% ipython --no-banner

In [1]: import numpy as np

In [2]: np.set_printoptions(precision=2, suppress=True, linewidth=160)

In [3]: def rnd(a):
   ...:     return np.round(a, 2) + 0
   ...: 

In [4]: A = np.loadtxt("layer1.csv", delimiter=",")

In [5]: A
Out[5]: 
array([[-14.,   2.,   2.,   1.,   0.,   1.,   5.,   0.,   5.,   0.,   1.,   3.,   5.,   2.],
       [  5.,   5.,   5.,   2.,   1.,   2.,   2.,   3.,   2.,   1.,   0.,   0.,   5.,   2.],
       [  0.,   0.,  20.,   3.,   5.,   5.,   4.,   5.,   3.,   4.,   1.,   2.,   5.,   4.],
       [  5.,   2.,   4.,  14.,   0.,   3.,   3.,   5.,   2.,   1.,   2.,   0.,   5.,   5.],
       [  0.,   2.,   2.,   1.,   8.,   3.,   3.,   2.,   5.,   4.,   1.,   5.,   4.,   0.],
       [  2.,   0.,   2.,   3.,   4.,   0.,   5.,   4.,   5.,   4.,   4.,   1.,   2.,   5.],
       [  4.,   4.,   1.,   1.,   5.,   0., -10.,   4.,   5.,   4.,   0.,   0.,   4.,   4.],
       [  5.,   0.,   2.,   1.,   3.,   5.,   0.,   9.,   2.,   2.,   2.,   4.,   0.,   1.],
       [  4.,   2.,   3.,   0.,   4.,   2.,   4.,   2.,  -5.,   4.,   1.,   1.,   2.,   4.],
       [  0.,   3.,   1.,   0.,   3.,   5.,   1.,   4.,   5., -15.,   2.,   4.,   0.,   3.],
       [  4.,   3.,   5.,   5.,   3.,   1.,   1.,   4.,   3.,   4.,   9.,   1.,   1.,   1.],
       [  1.,   5.,   0.,   5.,   3.,   1.,   1.,   4.,   2.,   2.,   0.,   0.,   4.,   1.],
       [  3.,   1.,   3.,   2.,   0.,   1.,   4.,   1.,   1.,   0.,   5.,   4., -10.,   2.],
       [  3.,   1.,   3.,   4.,   5.,   1.,   1.,   3.,   2.,   3.,   1.,   1.,   3.,   5.]])

In [6]: f, r1 = A[10], A[11]

In [7]: f @ f
Out[7]: np.float64(211.0)

In [8]: f @ r1
Out[8]: np.float64(90.0)

In [9]: pr = (f @ r1) / (f @ f) * f

In [10]: np.linalg.matrix_rank(np.outer(f, r1))
Out[10]: np.int64(1)

In [11]: f = np.array([1, -2, 1])

In [12]: np.correlate(A[4], A[12], "full")
Out[12]: 
array([  0.,   4., -16., -10.,  24., -60.,  15.,  30.,  28.,   0.,   9.,  84.,  17.,  17.,  88.,  84.,  53.,  57.,  53.,  55.,  29.,  32.,  36.,  20.,  19.,
        12.,   0.])

In [13]: np.cross(A[4, :3], A[12, :3])
Out[13]: array([ 4.,  6., -6.])

In [14]: np.polyval(f, A[4])
Out[14]: array([ 1.,  1.,  1.,  0., 49.,  4.,  4.,  1., 16.,  9.,  0., 16.,  9.,  1.])

In [15]: np.convolve(A[4], f)
Out[15]: array([  0.,   2.,  -2.,  -1.,   8., -12.,   5.,  -1.,   4.,  -4.,  -2.,   7.,  -5.,  -3.,   4.,   0.])

In [16]: data = np.load("run3.npy")

In [17]: data
Out[17]: 
array([[-1.,  1.,  0.,  0.,  0.,  0.],
       [ 0., -1.,  1.,  0.,  0.,  0.],
       [ 0.,  0., -1.,  1.,  0.,  0.],
       [ 0.,  0.,  0., -1.,  1.,  0.],
       [ 0.,  0.,  0.,  0., -1.,  1.],
       [ 0.,  0.,  0.,  0.,  0., -1.]])

In [18]: # triangular

In [19]: print(rnd(np.linalg.matrix_power(data, 4)))
[[ 1. -4.  6. -4.  1.  0.]
 [ 0.  1. -4.  6. -4.  1.]
 [ 0.  0.  1. -4.  6. -4.]
 [ 0.  0.  0.  1. -4.  6.]
 [ 0.  0.  0.  0.  1. -4.]
 [ 0.  0.  0.  0.  0.  1.]]

In [20]: np.allclose(data, data.T)
Out[20]: False

In [21]: rnd(np.abs(np.linalg.eigvals(data)).max())
Out[21]: np.float64(1.0)
